$ ipython --no-banner

In [1]: import numpy as np

In [2]: from numpy import linalg as LA

In [3]: np.set_printoptions(precision=1, suppress=True, linewidth=160)

In [4]: def rnd(a):
   ...:     return np.round(a, 1) + 0
   ...: 

In [5]: mat = np.load("data.npy")

In [6]: mat
Out[6]: 
array([[-1,  3, -3,  6,  3, -3,  3],
       [ 3,  1,  2,  2,  2,  0, -3],
       [-2,  2,  3,  4, -3,  0,  1],
       [-3,  0,  2,  0,  2, -2,  2],
       [ 1,  1, -2,  2,  2, -2,  2]])

In [7]: U, sv, Vh = LA.svd(mat, full_matrices=False)

In [8]: rnd(np.cumsum(sv ** 2) / np.sum(sv ** 2))
Out[8]: array([0.5, 0.7, 0.9, 1. , 1. ])

In [9]: (sv > 1e-8).sum()
Out[9]: np.int64(5)

In [10]: rnd(np.sqrt((sv ** 2).sum())), rnd(LA.norm(mat))
Out[10]: (np.float64(14.2), np.float64(14.2))

In [11]: rnd(sv / sv[0])
Out[11]: array([1. , 0.6, 0.6, 0.4, 0.1])

In [12]: rnd(Vh @ Vh.T)
Out[12]: 
array([[1., 0., 0., 0., 0.],
       [0., 1., 0., 0., 0.],
       [0., 0., 1., 0., 0.],
       [0., 0., 0., 1., 0.],
       [0., 0., 0., 0., 1.]])

In [13]: rnd(U.T @ U)
Out[13]: 
array([[1., 0., 0., 0., 0.],
       [0., 1., 0., 0., 0.],
       [0., 0., 1., 0., 0.],
       [0., 0., 0., 1., 0.],
       [0., 0., 0., 0., 1.]])

In [14]: vec = np.array([0, 2, 2, 0, 1, 2, 2])

In [15]: mat @ np.ones(7)
Out[15]: array([8., 7., 5., 1., 4.])

In [16]: (mat @ vec).argmax()
Out[16]: np.int64(2)

In [17]: np.einsum("ij,j->i", mat, vec)
Out[17]: array([3, 2, 9, 6, 0])

In [18]: m1 = np.loadtxt("dump.csv", delimiter=",")

In [19]: m1
Out[19]: 
array([[ 0.7,  0.8, -0.9, -0.1, -2. ],
       [-1.4,  0.6, -0.9,  1.2, -4.5],
       [ 0. , -0.3,  2.3, -0.2,  5. ],
       [-0.2, -0.8, -1.7, -1. , -6. ],
       [ 1.2, -2.5,  0.5, -0.6, -1.5],
       [ 0.2, -1.2,  0.6, -1.2,  9. ],
       [ 0. ,  0.7, -1.2,  0.5,  6. ]])

In [20]: f = np.array([5, 1])

In [21]: np.polyval(f, m1[0])
Out[21]: array([ 4.5,  5. , -3.5,  0.5, -9. ])

In [22]: rnd(np.cross(m1[0, :3], m1[3, :3]))
Out[22]: array([-2.1,  1.4, -0.4])

In [23]: hat = m1 @ LA.solve(m1.T @ m1, m1.T)

In [24]: rnd(np.trace(hat))
Out[24]: np.float64(5.0)

In [25]: LA.matrix_rank(np.eye(7) - hat)
Out[25]: np.int64(2)

In [26]: np.allclose(hat @ hat, hat)
Out[26]: True

In [27]: rnd(hat)
Out[27]: 
array([[ 0.5, -0.4, -0.2,  0. , -0.1, -0.2,  0.1],
       [-0.4,  0.7, -0.1,  0. , -0.1, -0.2,  0.1],
       [-0.2, -0.1,  0.5, -0.3, -0.1,  0.1, -0.3],
       [ 0. ,  0. , -0.3,  0.8,  0. ,  0.2, -0.2],
       [-0.1, -0.1, -0.1,  0. ,  1. ,  0. ,  0. ],
       [-0.2, -0.2,  0.1,  0.2,  0. ,  0.7,  0.2],
       [ 0.1,  0.1, -0.3, -0.2,  0. ,  0.2,  0.8]])

In [28]: M2 = np.array([[9, 8, 1], [5, 4, 6], [-2, -1, 6], [1, 9, 3], [-2, 1, -9]])

In [29]: rnd(np.einsum("ij->j", m1))
Out[29]: array([ 0.5, -2.7, -1.3, -1.4,  6. ])

In [30]: rnd(np.einsum("ij,ij->i", m1, m1))
Out[30]: array([ 6. , 24.8, 30.4, 40.6, 10.6, 84.3, 38.2])

In [31]: np.einsum("ij,ij->", m1, M2)
ValueError: operands could not be broadcast together with remapped shapes [original->remapped]: (7,5)->(7,5) (5,3)->(5,3) 


In [32]: np.vstack([m1, M2.T]).shape
Out[32]: (10, 5)

In [33]: vec = np.array([1, 1, 2, 2, 2])

In [34]: y = m1 @ vec

In [35]: rnd(LA.pinv(m1) @ m1)
Out[35]: 
array([[1., 0., 0., 0., 0.],
       [0., 1., 0., 0., 0.],
       [0., 0., 1., 0., 0.],
       [0., 0., 0., 1., 0.],
       [0., 0., 0., 0., 1.]])

In [36]: rnd(LA.solve(m1.T @ m1, m1.T @ y))
Out[36]: array([1., 1., 2., 2., 2.])

In [37]: rnd(y)
Out[37]: array([ -4.5,  -9.2,  13.9, -18.4,  -4.5,  15.8,  11.3])

In [38]: LA.solve(m1, y)
LinAlgError: Last 2 dimensions of the array must be square


In [39]: rng = np.random.default_rng(768497)

In [40]: y = y + 0.1 * rng.normal(size=7)

In [41]: rnd(y)
Out[41]: array([ -4.4,  -9.1,  14.1, -18.5,  -4.5,  15.9,  11.3])

In [42]: b, *_ = LA.lstsq(m1, y)

In [43]: [round(float(LA.norm(LA.solve(m1.T @ m1 + lam * np.eye(5), m1.T @ y))), 2) for lam in (0, 1, 10, 100)]
Out[43]: [3.75, 3.27, 2.36, 1.48]

In [44]: rnd(b)
Out[44]: array([0.9, 1. , 2. , 2. , 2. ])

In [45]: rnd(LA.norm(y - m1 @ b))
Out[45]: np.float64(0.2)

In [46]: b.round()
Out[46]: array([1., 1., 2., 2., 2.])

In [47]: rnd(m1.T @ (y - m1 @ b))
Out[47]: array([0., 0., 0., 0., 0.])
